>>> import numpy as np
>>> from numpy import linalg as LA
>>> np.set_printoptions(precision=2, suppress=True, linewidth=200)
>>> M2 = np.array([[0, -1], [3, -1], [-2, 0]])
>>> A = np.block([[np.zeros((3, 3)), M2], [M2.T, np.zeros((2, 2))]])
>>> print(A)
[[ 0.  0.  0.  0. -1.]
 [ 0.  0.  0.  3. -1.]
 [ 0.  0.  0. -2.  0.]
 [ 0.  3. -2.  0.  0.]
 [-1. -1.  0.  0.  0.]]
>>> # equal to its transpose
>>> print(round(float(np.trace(LA.pinv(A) @ A)), 2))
4.0
>>> rk = LA.matrix_rank(A)
>>> print(rk)
4
>>> N = LA.svd(A)[2][rk:].T
>>> print([int(LA.matrix_rank(A[:, :j + 1])) for j in range(5)])
[1, 2, 2, 3, 4]
>>> print(N.shape)
(5, 1)
>>> print(np.allclose(A @ N, 0))
True
>>> print(LA.matrix_rank(A.T @ A), LA.matrix_rank(A @ A.T))
4 4
>>> E = np.loadtxt("block5.csv", delimiter=",")
>>> print(E)
[[-2.  0.  1. -3. -3.  0. -2. -3.  3. -3.]
 [ 0. -2.  0.  1. -3. -3.  0. -2. -3.  3.]
 [ 1.  0. -2.  0.  1. -3. -3.  0. -2. -3.]
 [-3.  1.  0. -2.  0.  1. -3. -3.  0. -2.]
 [-3. -3.  1.  0. -2.  0.  1. -3. -3.  0.]
 [ 0. -3. -3.  1.  0. -2.  0.  1. -3. -3.]
 [-2.  0. -3. -3.  1.  0. -2.  0.  1. -3.]
 [-3. -2.  0. -3. -3.  1.  0. -2.  0.  1.]
 [ 3. -3. -2.  0. -3. -3.  1.  0. -2.  0.]
 [-3.  3. -3. -2.  0. -3. -3.  1.  0. -2.]]
>>> # symmetric, so the eigenvalues are real
>>> q, R = LA.qr(E)
>>> print(np.abs(np.diag(R)))
[7.35 6.66 6.06 3.85 3.93 2.21 2.03 1.29 1.77 2.8 ]
>>> print(round(float(np.trace(q @ q.T)), 2))
10.0
>>> print(round(float(abs(R[0, 0])), 2), round(LA.norm(E[:, 0]), 2))
7.35 7.35
>>> print(q.shape, R.shape)
(10, 10) (10, 10)
>>> print(np.allclose(R.T @ R, E.T @ E))
True
>>> print(np.round(q.T @ q, 2) + 0)
[[1. 0. 0. 0. 0. 0. 0. 0. 0. 0.]
 [0. 1. 0. 0. 0. 0. 0. 0. 0. 0.]
 [0. 0. 1. 0. 0. 0. 0. 0. 0. 0.]
 [0. 0. 0. 1. 0. 0. 0. 0. 0. 0.]
 [0. 0. 0. 0. 1. 0. 0. 0. 0. 0.]
 [0. 0. 0. 0. 0. 1. 0. 0. 0. 0.]
 [0. 0. 0. 0. 0. 0. 1. 0. 0. 0.]
 [0. 0. 0. 0. 0. 0. 0. 1. 0. 0.]
 [0. 0. 0. 0. 0. 0. 0. 0. 1. 0.]
 [0. 0. 0. 0. 0. 0. 0. 0. 0. 1.]]
>>> ev, vecs = LA.eigh(E)
>>> print(np.round(vecs.T @ E @ vecs, 2) + 0)
[[-11.95   0.     0.     0.     0.     0.     0.     0.     0.     0.  ]
 [  0.   -10.6    0.     0.     0.     0.     0.     0.     0.     0.  ]
 [  0.     0.    -9.98   0.     0.     0.     0.     0.     0.     0.  ]
 [  0.     0.     0.    -2.28   0.     0.     0.     0.     0.     0.  ]
 [  0.     0.     0.     0.    -0.86   0.     0.     0.     0.     0.  ]
 [  0.     0.     0.     0.     0.     0.68   0.     0.     0.     0.  ]
 [  0.     0.     0.     0.     0.     0.     0.72   0.     0.     0.  ]
 [  0.     0.     0.     0.     0.     0.     0.     4.12   0.     0.  ]
 [  0.     0.     0.     0.     0.     0.     0.     0.     5.03   0.  ]
 [  0.     0.     0.     0.     0.     0.     0.     0.     0.     5.11]]
>>> print(ev)
[-11.95 -10.6   -9.98  -2.28  -0.86   0.68   0.72   4.12   5.03   5.11]
>>> print(LA.eigvalsh(E @ E))
[  0.47   0.52   0.73   5.19  16.94  25.33  26.1   99.53 112.42 142.78]
>>> print((ev > 1e-8).sum(), (ev < -1e-8).sum())
5 5
>>> print(np.round(vecs @ np.diag(ev) @ vecs.T, 2) + 0)
[[-2.  0.  1. -3. -3.  0. -2. -3.  3. -3.]
 [ 0. -2.  0.  1. -3. -3.  0. -2. -3.  3.]
 [ 1.  0. -2.  0.  1. -3. -3.  0. -2. -3.]
 [-3.  1.  0. -2.  0.  1. -3. -3.  0. -2.]
 [-3. -3.  1.  0. -2.  0.  1. -3. -3.  0.]
 [ 0. -3. -3.  1.  0. -2.  0.  1. -3. -3.]
 [-2.  0. -3. -3.  1.  0. -2.  0.  1. -3.]
 [-3. -2.  0. -3. -3.  1.  0. -2.  0.  1.]
 [ 3. -3. -2.  0. -3. -3.  1.  0. -2.  0.]
 [-3.  3. -3. -2.  0. -3. -3.  1.  0. -2.]]
